% ipython --no-banner

In [1]: import numpy as np

In [2]: np.set_printoptions(suppress=True, linewidth=120)

In [3]: def tidy(a):
   ...:     return np.round(a, 2) + 0
   ...: 

In [4]: W0 = np.loadtxt("mat.csv", delimiter=",")

In [5]: print(W0)
[[ 2.17 -0.75 -1.93]
 [-2.03 -1.75  1.35]
 [-2.71  0.21  1.26]
 [-2.09  1.93 -0.96]
 [-0.67  2.84 -0.71]
 [-1.94  1.48 -1.74]
 [ 0.66  1.29 -2.63]
 [-2.31  1.91 -0.15]
 [-2.54  0.09 -1.59]
 [ 2.32  1.83  0.53]
 [ 0.67 -1.64  2.42]
 [-2.06 -1.42  1.66]
 [ 1.48 -0.1   2.61]
 [-0.5  -0.46 -2.92]
 [ 2.71  0.48 -1.2 ]
 [-2.68 -1.18 -0.64]
 [ 2.07  1.54 -1.53]
 [ 2.36  0.08  1.85]
 [ 2.08  1.27 -1.74]
 [-0.48 -1.74 -2.4 ]
 [ 1.   -1.45  2.43]
 [ 2.42 -1.74 -0.36]
 [-2.84 -0.54 -0.79]
 [-1.63  1.6   1.95]
 [ 2.21  0.4   1.98]
 [ 0.68 -2.02 -2.11]
 [ 2.01  0.86  2.05]
 [-0.52 -1.93  2.24]
 [ 1.36 -2.6  -0.64]]

In [6]: Xs = (W0 - W0.mean(axis=0)) / W0.std(axis=0)

In [7]: np.argwhere(np.abs(Xs) > 2)
Out[7]: array([], shape=(0, 2), dtype=int64)

In [8]: b = np.linalg.lstsq(np.delete(Xs, 2, axis=1), Xs[:, 2])[0]

In [9]: print(tidy(1 - np.var(Xs[:, 2] - np.delete(Xs, 2, axis=1) @ b)))
0.02

In [10]: print(np.abs(b).argmax())
1

In [11]: tidy(b)
Out[11]: array([ 0.06, -0.14])

In [12]: Xs = W0 - W0.mean(axis=0)

In [13]: Uu, sig, VT = np.linalg.svd(Xs, full_matrices=False)

In [14]: np.searchsorted(np.cumsum(sig ** 2) / (sig ** 2).sum(), 0.9) + 1
Out[14]: np.int64(3)

In [15]: np.abs(Uu[:, 0]).argmax()
Out[15]: np.int64(8)

In [16]: tidy(np.abs(VT[-1]))
Out[16]: array([0.01, 0.94, 0.33])

In [17]: labels = W0[:, 1] > np.median(W0[:, 1])

In [18]: u = W0[labels].mean(axis=0) - W0[~labels].mean(axis=0)

In [19]: labels.astype(int)
Out[19]: array([0, 0, 1, 1, 1, 1, 1, 1, 1, 1, 0, 0, 0, 0, 1, 0, 1, 0, 1, 0, 0, 0, 0, 1, 1, 0, 1, 0, 0])

In [20]: print(((W0 - W0.mean(axis=0)) @ u > 0).astype(int))
[0 0 1 1 1 1 1 1 1 1 0 0 0 1 1 0 1 0 1 0 0 0 0 1 1 0 1 0 0]

In [21]: Uu, sig, VT = np.linalg.svd(W0, full_matrices=False)

In [22]: tidy(sig)
Out[22]: array([10.48,  9.56,  7.73])

In [23]: tidy(VT @ VT.T)
Out[23]: 
array([[1., 0., 0.],
       [0., 1., 0.],
       [0., 0., 1.]])

In [24]: np.allclose(Uu * sig @ VT, W0)
Out[24]: True

In [25]: tidy(Uu.T @ Uu)
Out[25]: 
array([[1., 0., 0.],
       [0., 1., 0.],
       [0., 0., 1.]])

In [26]: u = np.array([4, 8]) + 0.5

In [27]: M = np.outer(u, u) / (u @ u)

In [28]: tidy(M)
Out[28]: 
array([[0.22, 0.41],
       [0.41, 0.78]])

In [29]: evals, V = np.linalg.eigh(M)

In [30]: x0 = np.array([3, 1])

In [31]: tidy(np.abs(M).sum(axis=1).max()), np.abs(evals).max()
Out[31]: (np.float64(1.19), np.float64(1.0))

In [32]: tidy(V * np.maximum(evals, 0) @ V.T)
Out[32]: 
array([[0.22, 0.41],
       [0.41, 0.78]])

In [33]: tidy(V * np.abs(evals) @ V.T)
Out[33]: 
array([[0.22, 0.41],
       [0.41, 0.78]])

In [34]: (np.sign(V[:, -1].round(6)) == np.sign(V[0, -1].round(6))).astype(int)
Out[34]: array([1, 1])

In [35]: evals, V = np.linalg.eigh(M)

In [36]: tidy(np.linalg.eigvalsh(M @ M))
Out[36]: array([0., 1.])

In [37]: tidy(V @ np.diag(evals) @ V.T)
Out[37]: 
array([[0.22, 0.41],
       [0.41, 0.78]])

In [38]: x0 = np.array([1, 0])

In [39]: print(tidy(np.linalg.eigvalsh(2 * M - np.eye(2))))
[-1.  1.]

In [40]: tidy((x0 - M @ x0) @ (M @ x0))
Out[40]: np.float64(0.0)

In [41]: print(tidy(M @ M @ x0))
[0.22 0.41]

In [42]: tidy(np.linalg.matrix_power(M, 3))
Out[42]: 
array([[0.22, 0.41],
       [0.41, 0.78]])

In [43]: np.trace(M)
Out[43]: np.float64(1.0)

In [44]: tidy(np.linalg.det(M))
Out[44]: np.float64(0.0)

In [45]: np.allclose(M @ M.T, M.T @ M)
Out[45]: True

In [46]: data = np.loadtxt("sample6.csv", delimiter=",")

In [47]: print(tidy(data))
[[ 1.79 -0.13 -0.49  0.79  0.48]
 [-0.13  1.58 -0.12 -0.45  0.5 ]
 [-0.49 -0.12  0.24 -0.35 -0.54]
 [ 0.79 -0.45 -0.35  0.78  0.73]
 [ 0.48  0.5  -0.54  0.73  1.61]]

In [48]: tidy(np.trace(np.linalg.pinv(data) @ data))
Out[48]: np.float64(3.0)

In [49]: tidy(data @ np.linalg.pinv(data) @ data)
Out[49]: 
array([[ 1.79, -0.13, -0.49,  0.79,  0.48],
       [-0.13,  1.58, -0.12, -0.45,  0.5 ],
       [-0.49, -0.12,  0.24, -0.35, -0.54],
       [ 0.79, -0.45, -0.35,  0.78,  0.73],
       [ 0.48,  0.5 , -0.54,  0.73,  1.61]])

In [50]: rk = np.linalg.matrix_rank(data)

In [51]: rk
Out[51]: np.int64(3)

In [52]: null = np.linalg.svd(data)[2][rk:].T

In [53]: print(np.allclose(data @ null, 0))
True

In [54]: tidy(null @ null.T)
Out[54]: 
array([[ 0.07, -0.07,  0.15, -0.16,  0.12],
       [-0.07,  0.12,  0.06,  0.29, -0.13],
       [ 0.15,  0.06,  0.92,  0.11,  0.19],
       [-0.16,  0.29,  0.11,  0.68, -0.31],
       [ 0.12, -0.13,  0.19, -0.31,  0.21]])

In [55]: print([int(np.linalg.matrix_rank(data[:, :j + 1])) for j in range(5)])
[1, 2, 3, 3, 3]

In [56]: [int(np.linalg.matrix_rank(data[:i])) for i in range(1, len(data) + 1)]
Out[56]: [1, 2, 3, 3, 3]

In [57]: print(np.linalg.matrix_rank(data.T @ data), np.linalg.matrix_rank(data @ data.T))
3 3

In [58]: print([int(np.linalg.matrix_rank(np.delete(data, i, axis=0))) for i in range(5)])
[3, 3, 3, 3, 3]

In [59]: evals, V = np.linalg.eigh(data)

In [60]: x0 = np.array([0, 1, 1, 1, 2])

In [61]: tidy(np.linalg.eigvalsh(data[1:, 1:]))
Out[61]: array([0.  , 0.11, 1.76, 2.33])

In [62]: (np.sign(V[:, -1].round(6)) == np.sign(V[0, -1].round(6))).astype(int)
Out[62]: array([1, 1, 0, 1, 1])

In [63]: tidy(np.abs(data).sum(axis=1).max()), np.abs(evals).max()
Out[63]: (np.float64(3.86), np.float64(3.0))

In [64]: tidy(np.linalg.norm(data, 2) / np.linalg.norm(data))
Out[64]: np.float64(0.8)

In [65]: np.argsort(-np.linalg.norm(data, axis=0).round(6), kind="stable")[:3]
Out[65]: array([0, 4, 1])

In [66]: np.linalg.matrix_rank(data, rtol=0.1)
Out[66]: np.int64(3)

In [67]: np.linalg.cond(data) > 100
Out[67]: np.True_

In [68]: Uu, sig, VT = np.linalg.svd(data)

In [69]: np.argmax(sig[:-1] / (sig[1:] + 1e-6)) + 1
Out[69]: np.int64(3)

In [70]: other = Uu[:, :3] @ np.diag(sig[:3]) @ VT[:3]

In [71]: print(tidy(np.linalg.norm(data - other, 2)), tidy(sig[3]))
0.0 0.0

In [72]: np.linalg.matrix_rank(other)
Out[72]: np.int64(3)

In [73]: tidy(np.abs(data - other).max())
Out[73]: np.float64(0.0)

In [74]: print(tidy(np.linalg.norm(data - other) / np.linalg.norm(data)))
0.0

In [75]: J = np.load("data.npy")

In [76]: J
Out[76]: 
array([[1, 2, 5, 4, 3],
       [3, 1, 2, 5, 4],
       [4, 3, 1, 2, 5],
       [5, 4, 3, 1, 2],
       [2, 5, 4, 3, 1]])

In [77]: hat = np.triu(np.array([[1, -2, 4, -4, 1],
    ...:     [-2, -5, 3, 5, 3],
    ...:     [2, -1, -4, -5, -2],
    ...:     [-3, -3, 2, -1, 1],
    ...:     [-2, -3, -2, 3, 0]]), 1) + np.eye(5)

In [78]: other = hat @ J @ np.linalg.inv(hat)

In [79]: tidy(np.poly(other))
Out[79]: array([   1.,   -5., -120., -415., -470., -825.])

In [80]: tidy(np.linalg.det(other))
Out[80]: np.float64(825.0)

In [81]: np.trace(other), np.trace(J)
Out[81]: (np.float64(5.0), np.int64(5))
